% ipython --no-banner

In [1]: import numpy as np

In [2]: np.set_printoptions(suppress=True, linewidth=160)

In [3]: rd = lambda a: np.round(a, 3) + 0

In [4]: Q, _ = np.linalg.qr(np.array([[-1.5, 0.5, -0.8], [0.5, -0.5, 0.3], [1.3, 0.5, 0.2]]))

In [5]: ev = np.array([-4, -5, 5])

In [6]: data = Q @ np.diag(ev) @ Q.T

In [7]: rd(data)
Out[7]: 
array([[-1.781,  3.993,  1.025],
       [ 3.993,  1.55 ,  2.473],
       [ 1.025,  2.473, -3.769]])

In [8]: # equal to its transpose

In [9]: proj = np.triu(np.array([[2, 0, 2], [3, 2, 2], [3, 3, 0]]), 1) + np.eye(3)

In [10]: M2 = proj @ data @ np.linalg.inv(proj)

In [11]: np.linalg.matrix_rank(M2)
Out[11]: np.int64(3)

In [12]: rd(np.linalg.det(M2))
Out[12]: np.float64(100.0)

In [13]: rd(np.linalg.eigvalsh(data).min())
Out[13]: np.float64(-5.0)

In [14]: np.all(np.linalg.eigvalsh(data) > 0)
Out[14]: np.False_

In [15]: [round(float(np.linalg.det(data[:i, :i])), 2) + 0 for i in range(1, 4)]
Out[15]: [-1.78, -18.71, 100.0]

In [16]: rd(np.einsum("ij,ji->", data, data))
Out[16]: np.float64(66.0)

In [17]: M = np.load("block3.npy")

In [18]: M
Out[18]: 
array([[0., 6., 6., 4.],
       [6., 0., 0., 0.],
       [6., 0., 0., 0.],
       [4., 0., 0., 0.]])

In [19]: left, sv, Vh = np.linalg.svd(M)

In [20]: evecs = Vh[:(sv > 1e-8).sum()]

In [21]: rng = np.random.default_rng(6130)

In [22]: x = M[3] + 5 * M[2] + rng.integers(2) * np.eye(4)[0]

In [23]: x
Out[23]: array([34.,  0.,  0.,  0.])

In [24]: rd(np.linalg.norm(x - evecs.T @ evecs @ x))
Out[24]: np.float64(0.0)

In [25]: rd(np.diag(evecs.T @ evecs))
Out[25]: array([1.   , 0.409, 0.409, 0.182])

In [26]: np.allclose(evecs.T @ evecs @ x, x)
Out[26]: True

In [27]: np.all(np.linalg.eigvalsh(M) > 0)
Out[27]: np.False_

In [28]: rd(np.sort(np.abs(np.linalg.eigvals(M))))
Out[28]: array([0.   , 0.   , 9.381, 9.381])

In [29]: np.trace(M)
Out[29]: np.float64(0.0)

In [30]: (M - M.T) / 2
Out[30]: 
array([[0., 0., 0., 0.],
       [0., 0., 0., 0.],
       [0., 0., 0., 0.],
       [0., 0., 0., 0.]])

In [31]: rd(np.linalg.matrix_power(M, 3))
Out[31]: 
array([[  0., 528., 528., 352.],
       [528.,   0.,   0.,   0.],
       [528.,   0.,   0.,   0.],
       [352.,   0.,   0.,   0.]])

In [32]: rd(np.linalg.det(M))
Out[32]: np.float64(0.0)

In [33]: M2 = np.array([[4, 8], [3, 6]])

In [34]: mat = np.kron(np.eye(2, dtype=int), M2)

In [35]: mat
Out[35]: 
array([[4, 8, 0, 0],
       [3, 6, 0, 0],
       [0, 0, 4, 8],
       [0, 0, 3, 6]])

In [36]: # 2 blocks once reordered

In [37]: proj = np.triu(np.array([[-2, 0, 3, -1], [-3, 0, 3, -2], [-3, -2, 2, -3], [2, -1, 3, -1]]), 1) + np.eye(4)

In [38]: M2 = proj @ mat @ np.linalg.inv(proj)

In [39]: np.trace(M2), np.trace(mat)
Out[39]: (np.float64(20.0), np.int64(20))

In [40]: rd(np.linalg.det(M2))
Out[40]: np.float64(0.0)

In [41]: M2
Out[41]: 
array([[  4.,   8., -27., -43.],
       [  3.,   6., -21., -36.],
       [  0.,   0.,  -5., -25.],
       [  0.,   0.,   3.,  15.]])

In [42]: f = np.array([4, 4, 9])

In [43]: np.correlate(mat[2], mat[3], "full")
Out[43]: array([ 0,  0, 24, 60, 24,  0,  0])

In [44]: np.polyval(f, mat[2])
Out[44]: array([  9,   9,  89, 297])

In [45]: np.convolve(mat[2], f)
Out[45]: array([ 0,  0, 16, 48, 68, 72])

In [46]: left, sv, Vh = np.linalg.svd(mat)

In [47]: evecs = Vh[:(sv > 1e-8).sum()]

In [48]: x = mat[2] + -1 * mat[1] + rng.integers(2) * np.eye(4)[3]

In [49]: x
Out[49]: array([-3., -6.,  4.,  8.])

In [50]: rd(np.diag(evecs.T @ evecs))
Out[50]: array([0.2, 0.8, 0.2, 0.8])

In [51]: rd(evecs.T @ evecs)
Out[51]: 
array([[0.2, 0.4, 0. , 0. ],
       [0.4, 0.8, 0. , 0. ],
       [0. , 0. , 0.2, 0.4],
       [0. , 0. , 0.4, 0.8]])

In [52]: np.linalg.matrix_rank(np.vstack([mat, x]))
Out[52]: np.int64(2)

In [53]: np.allclose(evecs.T @ evecs @ x, x)
Out[53]: True

In [54]: x = np.array([1, -3, -2, -3])

In [55]: mat @ np.ones(4)
Out[55]: array([12.,  9., 12.,  9.])

In [56]: mat * x
Out[56]: 
array([[  4, -24,   0,   0],
       [  3, -18,   0,   0],
       [  0,   0,  -8, -24],
       [  0,   0,  -6, -18]])

In [57]: mat @ np.eye(4)[3]
Out[57]: array([0., 0., 8., 6.])

In [58]: mat @ x
Out[58]: array([-20, -15, -32, -24])

In [59]: left, sv, Vh = np.linalg.svd(mat)

In [60]: rd(sv)
Out[60]: array([11.18, 11.18,  0.  ,  0.  ])

In [61]: np.argmax(sv[:-1] / (sv[1:] + 1e-6)) + 1
Out[61]: np.int64(2)

In [62]: M2 = left[:, :2] @ np.diag(sv[:2]) @ Vh[:2]

In [63]: rd(np.linalg.norm(mat - M2, 2)), rd(sv[2])
Out[63]: (np.float64(0.0), np.float64(0.0))

In [64]: rd(M2)
Out[64]: 
array([[4., 8., 0., 0.],
       [3., 6., 0., 0.],
       [0., 0., 4., 8.],
       [0., 0., 3., 6.]])

In [65]: np.linalg.matrix_rank(mat, rtol=0.05)
Out[65]: np.int64(2)

In [66]: F = np.load("mat.npy")

In [67]: rd(F)
Out[67]: 
array([[-0.161, -0.353,  0.873],
       [ 0.403, -0.842, -0.32 ],
       [-0.886, -0.355, -0.256],
       [-0.161,  0.199, -0.265]])

In [68]: # keeps lengths

In [69]: M2 = F / np.sqrt((F ** 2).mean(axis=1, keepdims=True))

In [70]: np.linalg.matrix_rank(F - F.mean(axis=1, keepdims=True))
Out[70]: np.int64(2)

In [71]: np.linalg.matrix_rank(M2) == np.linalg.matrix_rank(F)
Out[71]: np.True_

In [72]: rd(F - F.mean(axis=1, keepdims=True))
Out[72]: 
array([[-0.281, -0.473,  0.753],
       [ 0.656, -0.589, -0.067],
       [-0.387,  0.144,  0.243],
       [-0.085,  0.275, -0.189]])

In [73]: rd(np.linalg.norm(M2, axis=1))
Out[73]: array([1.732, 1.732, 1.732, 1.732])

In [74]: rd(M2[3])
Out[74]: array([-0.758,  0.935, -1.245])
